$ python -q
>>> import numpy as np
>>> import numpy.linalg as la
>>> np.set_printoptions(precision=2, suppress=True, linewidth=200)
>>> mat = np.load("layer6.npy")
>>> mat
array([[ 30.33,  30.57,  -7.75, -29.69],
       [ 26.96,  28.22,  -9.31, -28.96],
       [ 29.58,  29.75,  -9.82, -29.93],
       [ 29.65,  29.33, -10.92, -31.43],
       [ 30.4 ,  31.81, -10.86, -30.69],
       [ 30.57,  31.01, -11.07, -31.48],
       [ 28.72,  29.83,  -7.91, -28.64],
       [ 27.53,  30.32,  -9.18, -29.72],
       [ 29.77,  31.1 , -10.36, -28.58],
       [ 29.78,  31.31, -10.49, -32.09],
       [ 31.17,  31.16, -10.53, -29.58],
       [ 29.9 ,  30.04, -11.3 , -29.22],
       [ 30.87,  31.34, -10.3 , -29.36],
       [ 29.95,  30.98, -10.42, -28.21],
       [ 30.47,  28.56,  -9.88, -31.48],
       [ 29.56,  31.33, -10.77, -29.57],
       [ 29.93,  29.75, -10.66, -28.3 ],
       [ 29.11,  28.4 , -10.29, -29.8 ],
       [ 29.08,  30.38,  -9.84, -28.45],
       [ 31.3 ,  31.84,  -8.22, -31.47],
       [ 30.6 ,  29.7 , -10.55, -31.03],
       [ 28.97,  30.32,  -8.86, -30.86],
       [ 30.24,  29.72, -10.28, -30.39],
       [ 30.87,  30.6 ,  -9.91, -30.73],
       [ 30.02,  30.8 ,  -7.93, -29.76],
       [ 32.39,  29.11,  -9.37, -28.13],
       [ 28.06,  30.96,  -9.12, -30.81],
       [ 30.36,  29.52, -11.3 , -29.82],
       [ 31.16,  30.82, -11.33, -30.59],
       [ 30.51,  30.42, -13.04, -28.4 ]])
>>> d = la.norm(mat[:, None] - mat[None], axis=-1)
>>> d[:5, :5]
array([[0.  , 4.45, 2.36, 3.88, 3.49],
       [4.45, 0.  , 3.23, 4.14, 5.49],
       [2.36, 3.23, 0.  , 1.91, 2.56],
       [3.88, 4.14, 1.91, 0.  , 2.7 ],
       [3.49, 5.49, 2.56, 2.7 , 0.  ]])
>>> d.shape
(30, 30)
>>> d.mean(axis=1).argmax()
np.int64(1)
>>> la.matrix_rank(d ** 2)
np.int64(6)
>>> np.unravel_index(d.round(6).argmax(), d.shape)
(np.int64(1), np.int64(19))
>>> C2 = np.cov(mat, rowvar=False)
>>> la.eigvalsh(C2)[::-1]
array([1.75, 1.41, 1.01, 0.71])
>>> C2
array([[ 1.28,  0.29, -0.34, -0.13],
       [ 0.29,  0.92, -0.02, -0.18],
       [-0.34, -0.02,  1.38, -0.05],
       [-0.13, -0.18, -0.05,  1.3 ]])
>>> np.argsort(-mat.std(axis=0).round(6), kind="stable")
array([2, 3, 0, 1])
>>> mat.std(axis=0)
array([1.11, 0.95, 1.16, 1.12])
>>> C2.shape
(4, 4)
>>> cen = (mat - mat.mean(axis=0)) / mat.std(axis=0)
>>> np.argwhere(np.abs(cen) > 2)
array([[ 1,  0],
       [ 1,  1],
       [ 7,  0],
       [17,  1],
       [25,  0],
       [29,  2]])
>>> b = la.lstsq(np.delete(cen, 1, axis=1), cen[:, 1])[0]
>>> np.abs(b).argmax()
np.int64(0)
>>> round(1 - np.var(cen[:, 1] - np.delete(cen, 1, axis=1) @ b), 2)
np.float64(0.09)
>>> arr = np.load("w.npy")
>>> arr
array([[-9, -2, -9, -2],
       [-5,  7, -5,  7],
       [-9, -2, -9, -2],
       [-5,  7, -5,  7]])
>>> np.round(la.norm(mat, 2) / la.norm(mat), 2)
np.float64(1.0)
>>> [round(float(x), 2) for x in la.svd(mat, compute_uv=False)[:3]]
[290.38, 6.62, 5.44]
>>> def softmax(z):
...     e = np.exp(z - z.max(axis=-1, keepdims=True))
...     return e / e.sum(axis=-1, keepdims=True)
... 
>>> np.round(softmax(arr[2]), 2) + 0
array([0. , 0.5, 0. , 0.5])
>>> np.round(softmax(arr[2] + -3), 2) + 0
array([0. , 0.5, 0. , 0.5])
>>> S = arr @ arr.T / np.sqrt(4)
>>> softmax(S).round(6).argmax(axis=1)
array([0, 1, 0, 1])
>>> X = np.load("case18.npy")
>>> X
array([[5., 1.],
       [1., 5.]])
>>> # symmetric
>>> Y = np.array([[-1, -9, -8], [-1, -4, -2]])
>>> C = np.kron(Y, X)
>>> la.matrix_rank(C)
np.int64(4)
>>> C.shape
(4, 6)
>>> np.round(la.norm(C, 2), 2), round(la.norm(Y, 2) * la.norm(X, 2), 2)
(np.float64(77.18), np.float64(77.18))
>>> C
array([[ -5.,  -1., -45.,  -9., -40.,  -8.],
       [ -1.,  -5.,  -9., -45.,  -8., -40.],
       [ -5.,  -1., -20.,  -4., -10.,  -2.],
       [ -1.,  -5.,  -4., -20.,  -2., -10.]])
>>> f = np.array([8, -4])
>>> np.correlate(C[2], C[3], "full")
array([ 50.,  20., 302., 120., 537., 210., 321., 120.,  62.,  20.,   2.])
>>> np.array([np.convolve(row, f, "same") for row in C])
array([[ -40.,   12., -356.,  108., -284.,   96.],
       [  -8.,  -36.,  -52., -324.,  116., -288.],
       [ -40.,   12., -156.,   48.,  -64.,   24.],
       [  -8.,  -36.,  -12., -144.,   64.,  -72.]])
>>> x = np.ones(2)
>>> for _ in range(6):
...     x = X @ x
...     x /= la.norm(x)
...     print(round(x @ X @ x, 2))
... 
6.0
6.0
6.0
6.0
6.0
6.0
>>> round(la.eigvalsh(X)[-1], 2)
np.float64(6.0)
>>> x
array([0.71, 0.71])
>>> M = np.load("sample6.npy")
>>> M
array([[  0.31,  10.37,   5.  ],
       [  4.03,  -6.25, -12.88],
       [  0.05,   9.62,   7.45],
       [ -2.7 ,  10.9 ,   5.1 ],
       [  3.33,  -8.05, -13.13],
       [ -1.06,   9.41,   4.67],
       [ -1.36,   8.67,   4.45],
       [ -0.58,   9.59,   5.35],
       [ -1.1 ,  10.36,   7.05],
       [  2.22,  -7.31, -12.18],
       [  3.69,  -9.27, -12.63],
       [ -0.52,   9.62,   3.81],
       [ -1.06,   9.29,   4.29],
       [  4.61,  -6.87, -12.92],
       [ -0.03,  10.3 ,   3.29],
       [ -1.76,  10.75,   4.58],
       [ -1.16,  10.45,   4.25],
       [  1.94,  -6.98, -12.62],
       [  5.03,  -7.09, -13.87],
       [ -2.44,  11.33,   5.7 ],
       [  0.05,  10.39,   3.85],
       [ -0.93,   9.74,   4.24],
       [  3.2 ,  -6.61, -14.08],
       [ -0.46,   9.47,   5.42]])
>>> round(float(la.norm(M, 2)), 2)
59.6
>>> round(la.norm(M, 1), 2), round(float(la.norm(M, np.inf)), 2)
(np.float64(218.69), 25.99)
>>> round(la.norm(M[19], 1), 2), np.round(la.norm(M[19], np.inf), 2)
(np.float64(19.47), np.float64(11.33))
>>> np.round(la.norm(M, "nuc"), 2)
np.float64(83.15)
>>> la.norm(M, axis=1).argmax()
np.int64(18)
>>> round(la.norm(M) ** 2 / la.norm(M, 2) ** 2, 2)
np.float64(1.11)
>>> la.norm(M, axis=0)
array([11.45, 45.23, 42.03])
>>> d = la.norm(M[:, None] - M[None], axis=-1)
>>> d[14].round(6).argsort(kind="stable")[:4]
array([14, 20, 11, 21])
>>> d.mean(axis=1).argmax()
np.int64(10)
>>> d[:5, :5]
array([[ 0.  , 24.69,  2.58,  3.06, 26.02],
       [24.69,  0.  , 26.1 , 25.74,  1.95],
       [ 2.58, 26.1 ,  0.  ,  3.84, 27.32],
       [ 3.06, 25.74,  3.84,  0.  , 26.98],
       [26.02,  1.95, 27.32, 26.98,  0.  ]])
>>> (d + 1e9 * np.eye(24)).round(6).argmin(axis=1)
array([20, 13,  8, 19, 10, 12, 12, 23,  2, 17,  4, 21,  5,  1, 20, 16, 21,  9, 13,  3, 14, 12,  1,  7])
>>> d.shape
(24, 24)
>>> rng = np.random.default_rng(62796)
>>> idx = rng.permutation(2)
>>> idx
array([0, 1])
>>> Y = X[idx][:, idx]
>>> np.allclose(Y, X)
True
>>> Y
array([[5., 1.],
       [1., 5.]])
>>> np.round(la.det(Y), 2), np.round(la.det(X[idx]), 2)
(np.float64(24.0), np.float64(24.0))
>>> A = rng.normal(size=(21, 3))
>>> A = 3 * A / la.norm(A, axis=1, keepdims=True)
>>> A
array([[-0.57, -2.93,  0.27],
       [-0.14,  2.41,  1.78],
       [ 2.72,  0.87,  0.92],
       [ 0.16, -1.47, -2.61],
       [-2.77, -0.96,  0.62],
       [-0.38, -2.4 ,  1.76],
       [-1.07,  0.87,  2.66],
       [-2.24, -0.51, -1.94],
       [-0.18, -1.35, -2.67],
       [ 0.79, -2.65, -1.17],
       [-1.53,  1.49,  2.1 ],
       [ 0.4 , -1.54,  2.55],
       [ 0.83, -2.04,  2.04],
       [-0.34,  2.  ,  2.21],
       [-2.54,  1.28, -0.95],
       [ 2.77, -1.09, -0.33],
       [-0.98,  0.19, -2.83],
       [-2.97, -0.39, -0.02],
       [ 1.96,  1.39,  1.81],
       [-2.05, -2.14, -0.47],
       [-1.09, -2.24,  1.67]])
>>> C2 = np.cov(A, rowvar=False)
>>> C2.shape
(3, 3)
>>> np.polyfit(A[:, 2], A[:, 1], 1)
array([ 0.23, -0.61])
>>> np.corrcoef(A.T)
array([[ 1.  , -0.01,  0.15],
       [-0.01,  1.  ,  0.25],
       [ 0.15,  0.25,  1.  ]])
>>> A.std(axis=0)
array([1.62, 1.62, 1.78])
>>> cen = A - A.mean(axis=0)
>>> U, sv, vt = la.svd(cen, full_matrices=False)
>>> la.matrix_rank(cen)
np.int64(3)
>>> np.round(cen.mean(axis=0), 2) + 0
array([0., 0., 0.])
>>> (np.sign(U[:, 0]) == np.sign(U[0, 0])).astype(int)
array([1, 0, 0, 1, 1, 0, 0, 1, 1, 1, 0, 0, 0, 0, 1, 0, 1, 1, 0, 1, 0])
>>> round(float((sv ** 2).sum() ** 2 / (sv ** 4).sum()), 2)
2.81
>>> data = np.diag(np.array([3, 3]))
>>> data
array([[3, 0],
       [0, 3]])
>>> low = la.cholesky(data)
>>> np.round(np.prod(np.diag(low)) ** 2, 2), round(float(la.det(data)), 2)
(np.float64(9.0), 9.0)
>>> np.diag(low) ** 2
array([3., 3.])
>>> low @ low.T
array([[3., 0.],
       [0., 3.]])
